>>> import numpy as np
>>> np.set_printoptions(precision=1, suppress=True, linewidth=140)
>>> rnd = lambda a: np.round(a, 1) + 0
>>> W0 = np.loadtxt("out7.csv", delimiter=",")
>>> print(W0)
[[ 3.  2.  0.  3.  0.  1.]
 [ 3.  2.  0.  2.  0.  1.]
 [ 1.  0.  2.  1.  3.  3.]
 [ 2.  2.  2.  1.  1.  2.]
 [ 2.  0.  1.  2.  3.  0.]
 [ 1.  3.  3.  3.  1.  1.]
 [ 0.  1.  2.  2.  1.  1.]
 [ 3.  3.  1.  0.  2.  1.]
 [18. 12.  0. 13.  0.  6.]]
>>> # row 8 dominates
>>> vec = np.array([-1, -3, 2, -1, 0, -3])
>>> target = W0 @ vec
>>> try:
...     np.linalg.solve(W0, target)
... except np.linalg.LinAlgError as e:
...     print("failed:", e)
... 
failed: Last 2 dimensions of the array must be square
>>> print(target)
[-15. -14.  -7. -11.  -2. -10.  -4. -13. -85.]
>>> rng = np.random.default_rng(647)
>>> target = target + 0.3 * rng.normal(size=9)
>>> print(rnd(target))
[-14.9 -14.3  -6.9 -11.2  -2.2 -10.5  -3.5 -12.6 -85.1]
>>> b, *_ = np.linalg.lstsq(W0, target)
>>> print([round(float(np.linalg.norm(np.linalg.solve(W0.T @ W0 + lam * np.eye(6), W0.T @ target))), 2) for lam in (0, 1, 10, 100)])
[4.34, 3.82, 3.36, 2.88]
>>> X = np.array([[1, 1, -1, -1, 1, 1, -1, -1],
...     [1, -1, 1, -1, 1, -1, 1, -1],
...     [1, -1, -1, 1, 1, -1, -1, 1],
...     [1, -1, -1, 1, -1, 1, 1, -1],
...     [1, 1, -1, -1, -1, -1, 1, 1],
...     [1, 1, 1, 1, -1, -1, -1, -1],
...     [1, 1, 1, 1, 1, 1, 1, 1],
...     [1, -1, 1, -1, -1, 1, -1, 1]])
>>> B = np.array([[1, 1],
...     [0, 1],
...     [-2, 2],
...     [3, -1],
...     [-3, -3],
...     [-1, -1],
...     [3, -3],
...     [-2, -1]])
>>> print(np.einsum("ij,ij->i", X, X))
[8 8 8 8 8 8 8 8]
>>> print(np.einsum("ij->j", X))
[8 0 0 0 0 0 0 0]
>>> print(np.vstack([X, B.T]).shape)
(10, 8)
>>> print(np.linalg.matrix_rank(X @ B))
2
>>> print(np.linalg.matrix_rank(np.vstack([X, B.T])))
8
>>> print(np.einsum("ik,kj->ij", X, B))
[[-5  1]
 [-1 -1]
 [-1 -3]
 [13 -3]
 [ 5  1]
 [ 5 11]
 [-1 -5]
 [-7  7]]
>>> B @ X
Traceback (most recent call last):
  File "<python-input-23>", line 1, in <module>
    B @ X
    ~~^~~
ValueError: matmul: Input operand 1 has a mismatch in its core dimension 0, with gufunc signature (n?,k),(k,m?)->(n?,m?) (size 8 is different from 2)
>>> print(rnd(np.linalg.pinv(X)))
[[ 0.1  0.1  0.1  0.1  0.1  0.1  0.1  0.1]
 [ 0.1 -0.1 -0.1 -0.1  0.1  0.1  0.1 -0.1]
 [-0.1  0.1 -0.1 -0.1 -0.1  0.1  0.1  0.1]
 [-0.1 -0.1  0.1  0.1 -0.1  0.1  0.1 -0.1]
 [ 0.1  0.1  0.1 -0.1 -0.1 -0.1  0.1 -0.1]
 [ 0.1 -0.1 -0.1  0.1 -0.1 -0.1  0.1  0.1]
 [-0.1  0.1 -0.1  0.1  0.1 -0.1  0.1 -0.1]
 [-0.1 -0.1  0.1 -0.1  0.1 -0.1  0.1  0.1]]
>>> r0 = np.array([1, 1, 1, 0, -2, -2, -2, -1])
>>> B = X + np.outer(r0, np.eye(8)[7])
>>> print(rnd(np.linalg.det(B) / np.linalg.det(X)), rnd(1 + np.linalg.solve(X, r0)[7]))
0.5 0.5
>>> r0, v = X[2], X[3]
>>> print(r0 @ r0)
8
>>> p = (r0 @ v) / (r0 @ r0) * r0
>>> print(rnd(np.linalg.norm(r0 + v) ** 2 + np.linalg.norm(r0 - v) ** 2))
32.0
>>> print((v - p) @ r0)
0.0
>>> m1 = np.array([[0, 2, 1, 0, 0, 1, 1], [2, 0, 1, 1, 1, 1, 1], [0, 0, 2, 1, 0, 1, 1]]) * (rng.random((3, 7)) < 0.3)
>>> print(m1)
[[0 2 0 0 0 0 0]
 [0 0 0 0 1 1 1]
 [0 0 0 0 0 0 0]]
>>> print(np.allclose(m1[:-1].T @ np.linalg.lstsq(m1[:-1].T, m1[-1])[0], m1[-1]))
True
>>> print(np.unique(m1.round(6), axis=0).shape)
(3, 7)
>>> print(np.linalg.lstsq(m1[:-1].T, m1[-1])[2])
2
>>> print(rnd(m1 @ np.linalg.pinv(m1) @ m1))
[[0. 2. 0. 0. 0. 0. 0.]
 [0. 0. 0. 0. 1. 1. 1.]
 [0. 0. 0. 0. 0. 0. 0.]]
>>> print(np.abs(np.diag(np.linalg.qr(m1)[1])) > 1e-9)
[False False False]
>>> left, sig, vt = np.linalg.svd(m1)
>>> vecs = vt[:(sig > 1e-8).sum()]
>>> vec = m1[2] + 4 * m1[0] + rng.integers(2) * np.eye(7)[4]
>>> print(vec)
[0. 8. 0. 0. 1. 0. 0.]
>>> print(rnd(vecs.T @ vecs))
[[0.  0.  0.  0.  0.  0.  0. ]
 [0.  1.  0.  0.  0.  0.  0. ]
 [0.  0.  0.  0.  0.  0.  0. ]
 [0.  0.  0.  0.  0.  0.  0. ]
 [0.  0.  0.  0.  0.3 0.3 0.3]
 [0.  0.  0.  0.  0.3 0.3 0.3]
 [0.  0.  0.  0.  0.3 0.3 0.3]]
>>> E = np.array([[1, -1, -1, 1, -1, 1, 1, -1],
...     [1, 1, -1, -1, -1, -1, 1, 1],
...     [1, 1, 1, 1, -1, -1, -1, -1]])
>>> print(np.abs(E).max())
1
>>> np.zeros(3, 8)
Traceback (most recent call last):
  File "<python-input-47>", line 1, in <module>
    np.zeros(3, 8)
    ~~~~~~~~^^^^^^
TypeError: Cannot interpret '8' as a data type
>>> print(np.linalg.matrix_rank(E))
3
>>> print(np.count_nonzero(E))
24
>>> print(E.sum(axis=1))
[0 0 0]
>>> cov = E.T @ E
>>> print(rnd(np.linalg.eigvalsh(cov)[::-1]))
[8. 8. 8. 0. 0. 0. 0. 0.]
>>> print(np.diag(cov))
[3 3 3 3 3 3 3 3]
>>> B = E / np.linalg.norm(E, axis=1, keepdims=True)
>>> cov = B @ B.T
>>> print((np.abs(cov) > 0.9).astype(int))
[[1 0 0]
 [0 1 0]
 [0 0 1]]
>>> print((cov - 2 * np.eye(3)).round(6).argmax(axis=1))
[1 0 0]
>>> print(rnd(cov[2]))
[0. 0. 1.]
>>> print(np.degrees(np.arccos(np.clip(cov[2, 0], -1, 1))))
90.0
>>> def softmax(z):
...     e = np.exp(z - z.max(axis=-1, keepdims=True))
...     return e / e.sum(axis=-1, keepdims=True)
... 
>>> print(rnd(softmax(E).sum(axis=1)))
[1. 1. 1.]
>>> print(rnd(softmax(E[1])))
[0.2 0.2 0.  0.  0.  0.  0.2 0.2]
>>> print(rnd(softmax(E[1] + -2)))
[0.2 0.2 0.  0.  0.  0.  0.2 0.2]
>>> print(rnd(softmax(10 * E[1])))
[0.2 0.2 0.  0.  0.  0.  0.2 0.2]
>>> scores = E @ E.T / np.sqrt(8)
>>> print(rnd(softmax(scores + np.triu(np.full(scores.shape, -np.inf), 1))))
[[1.  0.  0. ]
 [0.1 0.9 0. ]
 [0.1 0.1 0.9]]
>>> print(rnd(softmax(scores)))
[[0.9 0.1 0.1]
 [0.1 0.9 0.1]
 [0.1 0.1 0.9]]
>>> print(rnd(softmax(scores)[1] @ E))
[ 1.   0.9 -0.9 -0.8 -1.  -0.9  0.9  0.8]
>>> print(np.linalg.norm(E, axis=1).argmax())
0
>>> print(rnd(np.linalg.norm(E) ** 2 / np.linalg.norm(E, 2) ** 2))
3.0
>>> print(rnd(np.linalg.norm(E[2] - E[0])))
4.0
>>> print(rnd(np.linalg.norm(E, "nuc")))
8.5
>>> print(rnd(np.linalg.norm(E, axis=1)))
[2.8 2.8 2.8]
>>> print(rnd(np.linalg.norm(E[2], 1)), rnd(np.linalg.norm(E[2], np.inf)))
8.0 1.0
>>> B = np.array([[1], [2], [3], [1]])
>>> C = np.array([[0, 2, -3, 3, 0, -1]])
>>> data = B @ C
>>> print(data)
[[ 0  2 -3  3  0 -1]
 [ 0  4 -6  6  0 -2]
 [ 0  6 -9  9  0 -3]
 [ 0  2 -3  3  0 -1]]
>>> vec = np.array([6, 5, 9, 6, 9, 6])
>>> print(np.sign((data @ vec).round(6)))
[-1 -1 -1 -1]
>>> vec @ data
Traceback (most recent call last):
  File "<python-input-81>", line 1, in <module>
    vec @ data
    ~~~~^~~~~~
ValueError: matmul: Input operand 1 has a mismatch in its core dimension 0, with gufunc signature (n?,k),(k,m?)->(n?,m?) (size 4 is different from 6)
>>> print(np.einsum("ij,j->i", data, vec))
[ -5 -10 -15  -5]
>>> print(data @ (2 * vec))
[-10 -20 -30 -10]
>>> print((data * vec).sum(axis=1))
[ -5 -10 -15  -5]
>>> left, sig, vt = np.linalg.svd(data)
>>> vecs = vt[:(sig > 1e-8).sum()]
>>> vec = data[2] + -2 * data[1] + rng.integers(2) * np.eye(6)[2]
>>> print(vec)
[ 0. -2.  4. -3.  0.  1.]
>>> print(rnd(vecs.T @ vecs))
[[ 0.   0.   0.   0.   0.   0. ]
 [ 0.   0.2 -0.3  0.3  0.  -0.1]
 [ 0.  -0.3  0.4 -0.4  0.   0.1]
 [ 0.   0.3 -0.4  0.4  0.  -0.1]
 [ 0.   0.   0.   0.   0.   0. ]
 [ 0.  -0.1  0.1 -0.1  0.   0. ]]
>>> print(rnd(np.diag(vecs.T @ vecs)))
[0.  0.2 0.4 0.4 0.  0. ]
>>> left, sig, vt = np.linalg.svd(data)
>>> print(np.argmax(sig[:-1] / (sig[1:] + 1e-6)) + 1)
1
>>> print(rnd(sig))
[18.6  0.   0.   0. ]
>>> B = left[:, :1] @ np.diag(sig[:1]) @ vt[:1]
>>> print(np.linalg.matrix_rank(data, rtol=0.05))
1
>>> print(np.linalg.matrix_rank(B))
1
>>> print(np.linalg.lstsq(data[:-1].T, data[-1])[2])
1
>>> print(np.abs(np.diag(np.linalg.qr(data)[1])) > 1e-9)
[False  True False False]
>>> print(np.allclose(data[:-1].T @ np.linalg.lstsq(data[:-1].T, data[-1])[0], data[-1]))
True
>>> print(np.unique(data.round(6), axis=0).shape)
(3, 6)
>>> print(rnd(data @ np.linalg.pinv(data) @ data))
[[ 0.  2. -3.  3.  0. -1.]
 [ 0.  4. -6.  6.  0. -2.]
 [ 0.  6. -9.  9.  0. -3.]
 [ 0.  2. -3.  3.  0. -1.]]
>>> print(rnd(softmax(data).sum(axis=1)))
[1. 1. 1. 1.]
>>> print(rnd(softmax(data[1] + 3)))
[0.  0.1 0.  0.9 0.  0. ]
>>> print(rnd(softmax(data[1])))
[0.  0.1 0.  0.9 0.  0. ]
>>> scores = data @ data.T / np.sqrt(6)
>>> print(rnd(softmax(scores)))
[[0. 0. 1. 0.]
 [0. 0. 1. 0.]
 [0. 0. 1. 0.]
 [0. 0. 1. 0.]]
>>> print(rnd(softmax(scores + np.triu(np.full(scores.shape, -np.inf), 1))))
[[1. 0. 0. 0.]
 [0. 1. 0. 0.]
 [0. 0. 1. 0.]
 [0. 0. 1. 0.]]
